$ python3 -q
>>> import numpy as np
>>> np.set_printoptions(precision=2, suppress=True, linewidth=120)
>>> W0 = np.loadtxt("run3.csv", delimiter=",")
>>> print(W0)
[[-0.3  -0.94 -0.16 -0.01]
 [ 0.41 -0.27  0.81  0.31]
 [ 0.05  0.04 -0.37  0.93]
 [-0.86  0.2   0.42  0.21]]
>>> t3 = np.stack([W0, 5 * W0, W0[::-1]])
>>> np.round(np.einsum("bij,cij->bc", t3, t3), 2) + 0
array([[  4.,  20.,   0.],
       [ 20., 100.,   0.],
       [  0.,   0.,   4.]])
>>> np.linalg.matrix_rank(t3)
array([4, 4, 4])
>>> t3.shape
(3, 4, 4)
>>> W1 = np.array([[4, -3, 7, -4, -7],
...     [-2, 3, 7, -8, -4],
...     [9, -7, 9, 1, -9],
...     [-2, 8, -9, 3, 7]])
>>> beta = np.array([2, 3, 1, 0, 1])
>>> act = np.maximum(W0 @ W1 + beta, 0)
>>> (act > 0).mean(axis=0)
array([0.75, 0.75, 0.25, 1.  , 0.75])
>>> (act > 0).astype(int)
array([[1, 1, 0, 1, 1],
       [1, 0, 1, 1, 0],
       [0, 1, 0, 1, 1],
       [1, 1, 0, 1, 1]])
>>> C = np.array([[0, 1], [0, 2], [1, 1], [1, 1], [0, 2]])
>>> act @ C
array([[ 8.53, 30.56],
       [ 8.75, 19.62],
       [ 1.92, 48.47],
       [ 2.84, 21.94]])
>>> J = np.array([[1.0, 0.0, 0.0], [0.5, 0.5, 0.0], [0.5, 0.0, 0.5]])
>>> w, vecs = np.linalg.eig(J)
>>> np.prod(w)
np.float64(0.25)
>>> w
array([0.5, 0.5, 1. ])
>>> print(np.linalg.matrix_power(J, 2))
[[1.   0.   0.  ]
 [0.75 0.25 0.  ]
 [0.75 0.   0.25]]
>>> print(J @ np.ones(3))
[1. 1. 1.]
>>> p = np.eye(3)[1]
>>> for _ in range(4):
...     p = p @ J
...     print(p.round(2))
... 
[0.5 0.5 0. ]
[0.75 0.25 0.  ]
[0.88 0.12 0.  ]
[0.94 0.06 0.  ]
>>> B = J / np.sqrt((J ** 2).mean(axis=1, keepdims=True))
>>> print(B[0])
[1.73 0.   0.  ]
>>> B = np.array([[-1, -5], [-1, -3], [-2, -1]])
>>> np.linalg.matrix_rank(J @ B)
np.int64(2)
>>> np.einsum("ik,kj->ij", J, B)
array([[-1. , -5. ],
       [-1. , -4. ],
       [-1.5, -3. ]])
>>> np.einsum("ik,kj->ji", J, B)
array([[-1. , -1. , -1.5],
       [-5. , -4. , -3. ]])
>>> np.linalg.matrix_rank(np.vstack([J, B.T]))
np.int64(3)
>>> np.einsum("ij,ij->i", J, J)
array([1. , 0.5, 0.5])
>>> np.vstack([J, B.T]).shape
(5, 3)
>>> feats = 0.7 ** np.abs(np.subtract.outer(np.arange(3), np.arange(3)))
>>> feats
array([[1.  , 0.7 , 0.49],
       [0.7 , 1.  , 0.7 ],
       [0.49, 0.7 , 1.  ]])
>>> # symmetric
>>> w, vecs = np.linalg.eigh(feats)
>>> np.abs(vecs[:, -1]).round(6).argmax()
np.int64(1)
>>> L = np.linalg.cholesky(feats)
>>> print(L)
[[1.   0.   0.  ]
 [0.7  0.71 0.  ]
 [0.49 0.5  0.71]]
>>> feats / np.sqrt(np.outer(np.diag(feats), np.diag(feats)))
array([[1.  , 0.7 , 0.49],
       [0.7 , 1.  , 0.7 ],
       [0.49, 0.7 , 1.  ]])
>>> round(float(np.prod(np.diag(L)) ** 2), 2), round(np.linalg.det(feats), 2)
(0.26, np.float64(0.26))
>>> O, Rm = np.linalg.qr(L)
>>> O.shape, Rm.shape
((3, 3), (3, 3))
>>> round(abs(Rm[0, 0]), 2), np.round(np.linalg.norm(L[:, 0]), 2)
(np.float64(1.32), np.float64(1.32))
>>> def softmax(z):
...     e = np.exp(z - z.max(axis=-1, keepdims=True))
...     return e / e.sum(axis=-1, keepdims=True)
... 
>>> print(softmax(feats).sum(axis=1))
[1. 1. 1.]
>>> scores = feats @ feats.T / np.sqrt(3)
>>> softmax(scores)[1] @ feats
array([0.73, 0.81, 0.73])
>>> print(softmax(scores + np.triu(np.full(scores.shape, -np.inf), 1)))
[[1.   0.   0.  ]
 [0.47 0.53 0.  ]
 [0.3  0.35 0.35]]
>>> w, vecs = np.linalg.eigh(feats)
>>> vec = np.array([-7, 6, -3])
>>> vecs * np.sqrt(w) @ vecs.T
array([[0.91, 0.35, 0.2 ],
       [0.35, 0.87, 0.35],
       [0.2 , 0.35, 0.91]])
>>> vecs * np.abs(w) @ vecs.T
array([[1.  , 0.7 , 0.49],
       [0.7 , 1.  , 0.7 ],
       [0.49, 0.7 , 1.  ]])
>>> round(float(vec @ feats @ vec), 2)
30.58
>>> data = np.loadtxt("case7.csv", delimiter=",")
>>> data
array([[0., 0., 0.],
       [0., 0., 1.],
       [0., 1., 0.]])
>>> # 2 blocks once reordered
>>> data @ data
array([[0., 0., 0.],
       [0., 1., 0.],
       [0., 0., 1.]])
>>> np.trace(data @ data @ data) // 6
np.float64(0.0)
>>> np.argwhere(np.triu(data))
array([[1, 2]])
>>> L = np.diag(data.sum(axis=1)) - data
>>> print(L @ np.ones(3))
[0. 0. 0.]
>>> (np.linalg.eigvalsh(L) < 1e-8).sum()
np.int64(2)
>>> vec = np.array([1, -2, 0])
>>> h = np.maximum(data @ vec, 0)
>>> np.tanh(data @ vec)
array([ 0.  ,  0.  , -0.96])
>>> data.mean(axis=0)
array([0.  , 0.33, 0.33])
>>> np.linalg.rank(data)
Traceback (most recent call last):
  File "<python-input-67>", line 1, in <module>
    np.linalg.rank(data)
    ^^^^^^^^^^^^^^
AttributeError: module 'numpy.linalg' has no attribute 'rank'
>>> data[:, 3]
Traceback (most recent call last):
  File "<python-input-68>", line 1, in <module>
    data[:, 3]
    ~~~~^^^^^^
IndexError: index 3 is out of bounds for axis 1 with size 3
>>> np.zeros(3, 3)
Traceback (most recent call last):
  File "<python-input-69>", line 1, in <module>
    np.zeros(3, 3)
    ~~~~~~~~^^^^^^
TypeError: Cannot interpret '3' as a data type
>>> f = np.array([-3, 2, -1])
>>> g = np.array([-2, 2, 2, 3])
>>> M = f[:, None] + g[None, :]
>>> M
array([[-5, -1, -1,  0],
       [ 0,  4,  4,  5],
       [-3,  1,  1,  2]])
>>> # rows and columns are dependent
>>> rk = np.linalg.matrix_rank(M)
>>> rk
np.int64(2)
>>> N = np.linalg.svd(M)[2][rk:].T
>>> print(N @ N.T)
[[ 0.03 -0.08 -0.08  0.14]
 [-0.08  0.71 -0.29 -0.34]
 [-0.08 -0.29  0.71 -0.34]
 [ 0.14 -0.34 -0.34  0.54]]
>>> print(N.shape)
(4, 2)
>>> [int(np.linalg.matrix_rank(M[:, :j + 1])) for j in range(4)]
[1, 2, 2, 2]
>>> [int(np.linalg.matrix_rank(np.delete(M, i, axis=0))) for i in range(3)]
[2, 2, 2]
>>> [int(np.linalg.matrix_rank(M[:i])) for i in range(1, len(M) + 1)]
[1, 2, 2]
>>> U, sv, Vt = np.linalg.svd(M)
>>> vecs = Vt[:(sv > 1e-8).sum()]
>>> rng = np.random.default_rng(443)
>>> vec = M[1] + 5 * M[2] + rng.integers(2) * np.eye(4)[3]
>>> vec
array([-15.,   9.,   9.,  15.])
>>> np.diag(vecs.T @ vecs)
array([0.97, 0.29, 0.29, 0.46])
>>> vecs.T @ vecs
array([[ 0.97,  0.08,  0.08, -0.14],
       [ 0.08,  0.29,  0.29,  0.34],
       [ 0.08,  0.29,  0.29,  0.34],
       [-0.14,  0.34,  0.34,  0.46]])
>>> vec = np.array([8, 7, 1, 1])
>>> print(M @ np.eye(4)[0])
[-5.  0. -3.]
>>> vec @ M
Traceback (most recent call last):
  File "<python-input-92>", line 1, in <module>
    vec @ M
    ~~~~^~~
ValueError: matmul: Input operand 1 has a mismatch in its core dimension 0, with gufunc signature (n?,k),(k,m?)->(n?,m?) (size 3 is different from 4)
>>> f = np.array([2, -2, 1])
>>> X = np.array([np.roll(f, i) for i in range(3)])
>>> X
array([[ 2, -2,  1],
       [ 1,  2, -2],
       [-2,  1,  2]])
>>> print(np.linalg.eigvals(X))
[2.5+2.6j 2.5-2.6j 1. +0.j ]
>>> round(np.linalg.eigvals(X).sum().real, 2)
np.float64(6.0)
>>> np.einsum("ij,ji->", X, X)
np.int64(0)
>>> np.poly(X)
array([  1.,  -6.,  18., -13.])
>>> E = np.load("dump.npy")
>>> print(E)
[[-5 -1]
 [ 5 -9]]
>>> P = np.triu(np.array([[2, -2], [1, 1]]), 1) + np.eye(2)
>>> B = P @ E @ np.linalg.inv(P)
>>> np.linalg.matrix_rank(B)
np.int64(2)
>>> np.poly(B)
array([ 1., 14., 50.])
>>> F = np.load("x.npy")
>>> F
array([[-0.7, -2. ,  1. ],
       [-2. ,  1.3, -1. ],
       [-1. , -2. ,  1.3]])
>>> O = F.astype(float).copy()
>>> for j in range(3):
...     O[:, j] -= O[:, :j] @ (O[:, :j].T @ O[:, j])
...     O[:, j] /= np.linalg.norm(O[:, j])
... 
>>> print(O)
[[-0.3  -0.61 -0.73]
 [-0.85  0.51 -0.08]
 [-0.43 -0.6   0.68]]
>>> U, sv = np.linalg.svd(F)
Traceback (most recent call last):
  File "<python-input-111>", line 1, in <module>
    U, sv = np.linalg.svd(F)
    ^^^^^
ValueError: too many values to unpack (expected 2)
>>> U, sv, Vt = np.linalg.svd(F, full_matrices=False)
>>> np.allclose(U * sv @ Vt, F)
True
>>> np.cumsum(sv ** 2) / np.sum(sv ** 2)
array([0.71, 1.  , 1.  ])
>>> print(np.round(Vt @ Vt.T, 2) + 0)
[[1. 0. 0.]
 [0. 1. 0.]
 [0. 0. 1.]]
>>> f = np.array([1, -3, -5])
>>> B = F + np.outer(f, np.eye(3)[1])
>>> round(np.linalg.det(B) / np.linalg.det(F), 2), round(float(1 + np.linalg.solve(F, f)[1]), 2)
(np.float64(-9.0), -9.0)
>>> np.linalg.matrix_rank(np.linalg.inv(B) - np.linalg.inv(F), tol=1e-8)
np.int64(1)
>>> vec = np.array([-3, 3, 4])
>>> h = np.maximum(F @ vec, 0)
>>> F.T @ h
array([-14.07,   3.07,  -2.94])
>>> print(F * (h > 1e-9)[:, None])
[[-0.7 -2.   1. ]
 [-2.   1.3 -1. ]
 [-1.  -2.   1.3]]
>>> np.flatnonzero(h > 1e-9)
array([0, 1, 2])
